$ python3 -q
>>> import numpy as np
>>> np.set_printoptions(suppress=True, linewidth=140)
>>> r0 = np.array([0, 2, 3, 0, 2])
>>> g = np.array([5, -3, 4, 1, 0, 0])
>>> arr = np.outer(r0, g)
>>> arr
array([[ 0,  0,  0,  0,  0,  0],
       [10, -6,  8,  2,  0,  0],
       [15, -9, 12,  3,  0,  0],
       [ 0,  0,  0,  0,  0,  0],
       [10, -6,  8,  2,  0,  0]])
>>> np.linalg.matrix_rank(arr, rtol=0.1)
np.int64(1)
>>> np.argsort(-np.linalg.norm(arr, axis=0).round(6), kind="stable")[:3]
array([0, 2, 1])
>>> np.linalg.cond(arr) > 100
np.True_
>>> U, sigma, vt = np.linalg.svd(arr)
>>> vecs = vt[:(sigma > 1e-8).sum()]
>>> rng = np.random.default_rng(27)
>>> x0 = arr[1] + 3 * arr[4] + rng.integers(2) * np.eye(6)[0]
>>> print(x0)
[ 40. -24.  32.   8.   0.   0.]
>>> np.linalg.matrix_rank(np.vstack([arr, x0]))
np.int64(1)
>>> print(np.round(vecs.T @ vecs, 2))
[[ 0.49 -0.29  0.39  0.1   0.    0.  ]
 [-0.29  0.18 -0.24 -0.06  0.    0.  ]
 [ 0.39 -0.24  0.31  0.08  0.    0.  ]
 [ 0.1  -0.06  0.08  0.02  0.    0.  ]
 [ 0.    0.    0.    0.    0.    0.  ]
 [ 0.    0.    0.    0.    0.    0.  ]]
>>> np.allclose(vecs.T @ vecs @ x0, x0)
True
>>> U, sigma, vt = np.linalg.svd(arr)
>>> sigma.round(2) + 0
array([29.44,  0.  ,  0.  ,  0.  ,  0.  ])
>>> out = U[:, :1] @ np.diag(sigma[:1]) @ vt[:1]
>>> round(float(np.linalg.norm(arr - out) / np.linalg.norm(arr)), 2)
0.0
>>> round(float(np.abs(arr - out).max()), 2)
0.0
>>> out.round(2)
array([[ 0.,  0.,  0.,  0.,  0.,  0.],
       [10., -6.,  8.,  2.,  0.,  0.],
       [15., -9., 12.,  3.,  0.,  0.],
       [ 0.,  0.,  0.,  0.,  0.,  0.],
       [10., -6.,  8.,  2.,  0.,  0.]])
>>> round(float(np.linalg.norm(arr - out, 2)), 2), round(float(sigma[1]), 2)
(0.0, 0.0)
>>> out @ out
Traceback (most recent call last):
  File "<python-input-24>", line 1, in <module>
    out @ out
    ~~~~^~~~~
ValueError: matmul: Input operand 1 has a mismatch in its core dimension 0, with gufunc signature (n?,k),(k,m?)->(n?,m?) (size 5 is different from 6)
>>> C2 = out.T @ out
>>> np.round(np.linalg.eigvalsh(C2)[::-1], 2) + 0
array([867.,   0.,   0.,   0.,   0.,   0.])
>>> print(np.allclose(C2, C2.T))
True
>>> feats = np.loadtxt("sample19.csv", delimiter=",")
>>> feats
array([[ 0.,  0.,  0., -2.,  0.,  0.],
       [ 0.,  1.,  0.,  0.,  0.,  0.],
       [ 0.,  0.,  0.,  0., -3.,  0.],
       [ 0.,  0.,  0.,  0.,  0., -1.],
       [ 1.,  0.,  0.,  0.,  0.,  0.],
       [ 0.,  0., -1.,  0.,  0.,  0.]])
>>> W = np.array([[6, 8, 8, 9, 3, 7],
...     [7, 0, 6, 7, 0, 4],
...     [0, 3, 1, 8, 2, 3],
...     [5, 1, 3, 2, 5, 4],
...     [7, 8, 4, 8, 3, 4],
...     [9, 6, 6, 7, 7, 0]])
>>> beta = np.array([4, 1, 3, 0, 1, 3])
>>> act = np.maximum(feats @ W + beta, 0)
>>> (act > 0).astype(int)
array([[0, 0, 0, 0, 0, 0],
       [1, 1, 1, 1, 1, 1],
       [0, 0, 0, 0, 0, 0],
       [0, 0, 0, 0, 0, 1],
       [1, 1, 1, 1, 1, 1],
       [1, 0, 1, 0, 0, 0]])
>>> np.round((act > 0).mean(axis=0), 2)
array([0.5 , 0.33, 0.5 , 0.33, 0.33, 0.5 ])
>>> act
array([[ 0.,  0.,  0.,  0.,  0.,  0.],
       [11.,  1.,  9.,  7.,  1.,  7.],
       [ 0.,  0.,  0.,  0.,  0.,  0.],
       [ 0.,  0.,  0.,  0.,  0.,  3.],
       [10.,  9., 11.,  9.,  4., 10.],
       [ 4.,  0.,  2.,  0.,  0.,  0.]])
>>> W2 = np.array([[-1, 0], [1, -3], [-1, 3], [-1, -3], [2, 1], [2, -1]])
>>> (act @ W2).round(6).argmax(axis=1)
array([0, 1, 0, 0, 0, 1])
>>> act @ W2
array([[  0.,   0.],
       [-10.,  -3.],
       [  0.,   0.],
       [  6.,  -3.],
       [  7., -27.],
       [ -6.,   6.]])
>>> W @ W2
array([[  5, -31],
       [-12,  -7],
       [  4, -31],
       [  9,   1],
       [  3, -37],
       [ -2, -14]])
>>> O, Rm = np.linalg.qr(feats)
>>> print(Rm)
[[-1.  0.  0.  0.  0.  0.]
 [ 0.  1.  0.  0.  0.  0.]
 [ 0.  0. -1.  0.  0.  0.]
 [ 0.  0.  0. -2.  0.  0.]
 [ 0.  0.  0.  0. -3.  0.]
 [ 0.  0.  0.  0.  0.  1.]]
>>> O.T @ O
array([[1., 0., 0., 0., 0., 0.],
       [0., 1., 0., 0., 0., 0.],
       [0., 0., 1., 0., 0., 0.],
       [0., 0., 0., 1., 0., 0.],
       [0., 0., 0., 0., 1., 0.],
       [0., 0., 0., 0., 0., 1.]])
>>> print(abs(Rm[0, 0]), np.round(np.linalg.norm(feats[:, 0]), 2))
1.0 1.0
>>> print(O @ Rm)
[[ 0.  0.  0. -2.  0.  0.]
 [ 0.  1.  0.  0.  0.  0.]
 [ 0.  0.  0.  0. -3.  0.]
 [ 0.  0.  0.  0.  0. -1.]
 [ 1.  0.  0.  0.  0.  0.]
 [ 0.  0. -1.  0.  0.  0.]]
>>> O
array([[ 0.,  0.,  0.,  1.,  0.,  0.],
       [-0.,  1.,  0.,  0.,  0.,  0.],
       [-0., -0.,  0.,  0.,  1.,  0.],
       [-0., -0., -0.,  0.,  0., -1.],
       [-1., -0., -0.,  0.,  0.,  0.],
       [-0., -0.,  1., -0.,  0.,  0.]])
>>> out = np.array([[8, -8, 0],
...     [0, 8, 9],
...     [7, -8, -8],
...     [0, 3, -7],
...     [4, 9, -8],
...     [7, -1, -8]])
>>> np.einsum("ik,kj->ji", feats, out)
array([[  0.,   0., -12.,  -7.,   8.,  -7.],
       [ -6.,   8., -27.,   1.,  -8.,   8.],
       [ 14.,   9.,  24.,   8.,   0.,   8.]])
>>> np.einsum("ij,ij->i", feats, feats)
array([4., 1., 9., 1., 1., 1.])
>>> feats @ out
array([[  0.,  -6.,  14.],
       [  0.,   8.,   9.],
       [-12., -27.,  24.],
       [ -7.,   1.,   8.],
       [  8.,  -8.,   0.],
       [ -7.,   8.,   8.]])
>>> print(np.linalg.matrix_rank(np.vstack([feats, out.T])))
6
>>> out = feats / np.linalg.norm(feats, axis=1, keepdims=True)
>>> C2 = out @ out.T
>>> (C2 - 2 * np.eye(6)).round(6).argmax(axis=1)
array([1, 0, 0, 0, 0, 0])
>>> np.round(np.linalg.norm(out, axis=1), 2)
array([1., 1., 1., 1., 1., 1.])
>>> np.degrees(np.arccos(np.clip(C2[1, 3], -1, 1)))
np.float64(90.0)
>>> C2
array([[1., 0., 0., 0., 0., 0.],
       [0., 1., 0., 0., 0., 0.],
       [0., 0., 1., 0., 0., 0.],
       [0., 0., 0., 1., 0., 0.],
       [0., 0., 0., 0., 1., 0.],
       [0., 0., 0., 0., 0., 1.]])
>>> r0 = np.array([3, 8, 1, 5, 4])
>>> F = np.outer(rng.normal(size=10), r0) + 0.3 * rng.normal(size=(10, 5))
>>> F.round(2)
array([[  1.97,   5.66,   0.73,   4.  ,   2.46],
       [  2.9 ,   7.8 ,   1.02,   4.44,   3.77],
       [ -3.3 ,  -8.53,  -1.47,  -5.3 ,  -4.03],
       [  1.91,   7.  ,   0.41,   4.28,   3.26],
       [ -0.12,  -1.33,   0.07,  -1.15,  -0.53],
       [ -0.14,  -1.73,   0.01,  -0.8 ,  -0.78],
       [  2.99,   9.05,   1.04,   5.78,   4.72],
       [ -0.85,  -3.75,  -0.18,  -1.97,  -1.72],
       [ -3.66, -10.2 ,  -1.08,  -6.28,  -5.29],
       [ -1.38,  -3.56,  -0.72,  -2.47,  -1.48]])
>>> cen = F - F.mean(axis=0)
>>> vecs = np.linalg.svd(cen)[2][:1]
>>> out = cen - cen @ vecs.T @ vecs
>>> np.linalg.norm(out, axis=1).round(6).argmax()
np.int64(3)
>>> round(np.linalg.norm(out) / np.linalg.norm(cen), 2)
np.float64(0.06)
>>> np.round(np.cov(cen @ vecs.T, rowvar=False), 2)
np.float64(84.25)
>>> dist = np.linalg.norm(F[:, None] - F[None], axis=-1)
>>> (dist + 1e9 * np.eye(10)).round(6).argmin(axis=1)
array([3, 3, 8, 1, 5, 4, 1, 9, 2, 7])
>>> dist[:5, :5].round(2)
array([[ 0.  ,  2.72, 19.04,  1.62,  9.45],
       [ 2.72,  0.  , 21.6 ,  1.5 , 11.96],
       [19.04, 21.6 ,  0.  , 20.42,  9.68],
       [ 1.62,  1.5 , 20.42,  0.  , 10.85],
       [ 9.45, 11.96,  9.68, 10.85,  0.  ]])
>>> print(np.round(np.linalg.norm(F, axis=1), 2))
[ 7.65 10.2  11.41  9.05  1.84  2.06 12.15  4.65 13.64  4.83]
>>> np.round(np.linalg.norm(F - F.mean(axis=0), axis=1), 2)
array([ 7.58, 10.13, 11.48,  8.97,  1.92,  2.14, 12.07,  4.73, 13.71,  4.91])
>>> dist[3].round(2)
array([ 1.62,  1.5 , 20.42,  0.  , 10.85, 11.08,  3.18, 13.7 , 22.67, 13.85])
>>> np.unravel_index(dist.round(6).argmax(), dist.shape)
(np.int64(6), np.int64(8))
>>> dist[3].round(6).argsort(kind="stable")[:4]
array([3, 1, 0, 6])
>>> dist.mean(axis=1).argmax()
np.int64(8)
>>> np.flatnonzero(dist[3] < dist.mean() / 2)
array([0, 1, 3, 6])
